$ python3 -q
>>> import numpy as np
>>> np.set_printoptions(precision=1, suppress=True, linewidth=200)
>>> J = np.loadtxt("test1.csv", delimiter=",")
>>> J
array([[ 1.,  1.,  0.,  0.,  0.,  0.,  0.],
       [ 0.,  2.,  0.,  0.,  0.,  0.,  0.],
       [ 0.,  0.,  8., -4., -4., -8.,  0.],
       [ 0.,  0.,  9., -3., -3., -7., -7.],
       [ 0.,  0.,  2.,  7., -9.,  5., -8.],
       [ 0.,  0., -8.,  2.,  4., -9.,  3.],
       [ 0.,  0., -3.,  7.,  5.,  8.,  7.]])
>>> O, V = np.linalg.qr(J[:, :1])[0], np.linalg.qr(J[:, 1:])[0]
>>> s = np.linalg.svd(O.T @ V, compute_uv=False)
>>> s
array([0.4])
>>> np.degrees(np.arccos(s.clip(0, 1)))
array([63.4])
>>> (s > 0.9).sum()
np.int64(0)
>>> feats = np.loadtxt("mat.csv", delimiter=",")
>>> feats
array([[-5.,  5.,  2., -1.,  0.,  2., -4.,  1.,  0.],
       [ 5.,  1.,  1., -1., -2.,  0., -3.,  5., -2.],
       [ 4.,  3., -5., -2.,  0., -1.,  2.,  0.,  1.],
       [ 0.,  4.,  3., -1.,  3., -1.,  0.,  3., -3.],
       [-5., -5.,  0.,  4.,  1.,  1., -3.,  2.,  2.],
       [-3., -3., -1., -2., -3.,  5.,  3., -4.,  3.],
       [-3.,  3.,  0., -1.,  1.,  3., -1., -1.,  3.],
       [ 0.,  0., -1., -1.,  5.,  1.,  3.,  5., -3.],
       [-4.,  2.,  1.,  5., -4.,  5., -1., -3.,  3.]])
>>> x0 = np.array([3, 3, 1, 1, 2, 3, 2, 0, 0])
>>> target = feats @ x0
>>> target
array([ -1.,   8.,  15.,  17., -27.,  -6.,   8.,  17.,   5.])
>>> np.round(np.linalg.solve(feats, target), 1) + 0
array([3., 3., 1., 1., 2., 3., 2., 0., 0.])
>>> np.round(np.linalg.solve(feats.T, feats[3]), 1) + 0
array([0., 0., 0., 1., 0., 0., 0., 0., 0.])
>>> np.round(np.linalg.solve(feats, target + feats[:, 5]), 1) + 0
array([3., 3., 1., 1., 2., 4., 2., 0., 0.])
